>>> import numpy as np
>>> np.set_printoptions(precision=2, suppress=True, linewidth=160)
>>> arr = np.load("w.npy")
>>> arr
array([[ 1, -1,  1, -1],
       [ 1,  0,  0,  0],
       [ 1,  1,  1,  1],
       [ 1,  2,  4,  8],
       [ 1,  3,  9, 27],
       [ 1,  4, 16, 64]])
>>> proj = arr @ np.linalg.solve(arr.T @ arr, arr.T)
>>> np.round(proj @ arr[:, 2], 2) + 0
array([ 1.,  0.,  1.,  4.,  9., 16.])
>>> proj
array([[ 0.96,  0.13, -0.11, -0.03,  0.09, -0.03],
       [ 0.13,  0.58,  0.41,  0.02, -0.22,  0.09],
       [-0.11,  0.41,  0.46,  0.25,  0.02, -0.03],
       [-0.03,  0.02,  0.25,  0.46,  0.41, -0.11],
       [ 0.09, -0.22,  0.02,  0.41,  0.58,  0.13],
       [-0.03,  0.09, -0.03, -0.11,  0.13,  0.96]])
>>> np.diag(proj)
array([0.96, 0.58, 0.46, 0.46, 0.58, 0.96])
>>> x = np.array([2, 3, 0, 0, 0, 0])
>>> np.linalg.eigvalsh(2 * proj - np.eye(6))
array([-1., -1.,  1.,  1.,  1.,  1.])
>>> round(np.trace(proj), 2)
np.float64(4.0)
>>> np.eye(6) - proj
array([[ 0.04, -0.13,  0.11,  0.03, -0.09,  0.03],
       [-0.13,  0.42, -0.41, -0.02,  0.22, -0.09],
       [ 0.11, -0.41,  0.54, -0.25, -0.02,  0.03],
       [ 0.03, -0.02, -0.25,  0.54, -0.41,  0.11],
       [-0.09,  0.22, -0.02, -0.41,  0.42, -0.13],
       [ 0.03, -0.09,  0.03,  0.11, -0.13,  0.04]])
>>> proj @ proj @ x
array([ 2.3 ,  1.99,  1.02, -0.02, -0.49,  0.2 ])
>>> proj @ x
array([ 2.3 ,  1.99,  1.02, -0.02, -0.49,  0.2 ])
>>> round(float((x - proj @ x) @ (proj @ x)), 2)
-0.0
>>> F = np.load("a.npy")
>>> F
array([[ 5,  5, -1, -4,  0, -2,  8],
       [-4,  0, -2,  4,  0,  3, -8],
       [-5,  5,  5, -2,  1, -4,  4]])
>>> np.round(np.linalg.norm(F, "nuc"), 2)
np.float64(29.32)
>>> round(np.linalg.norm(F[2], 1), 2), np.round(np.linalg.norm(F[2], np.inf), 2)
(np.float64(26.0), np.float64(5.0))
>>> np.round(np.linalg.norm(F[2] - F[1]), 2)
np.float64(17.46)
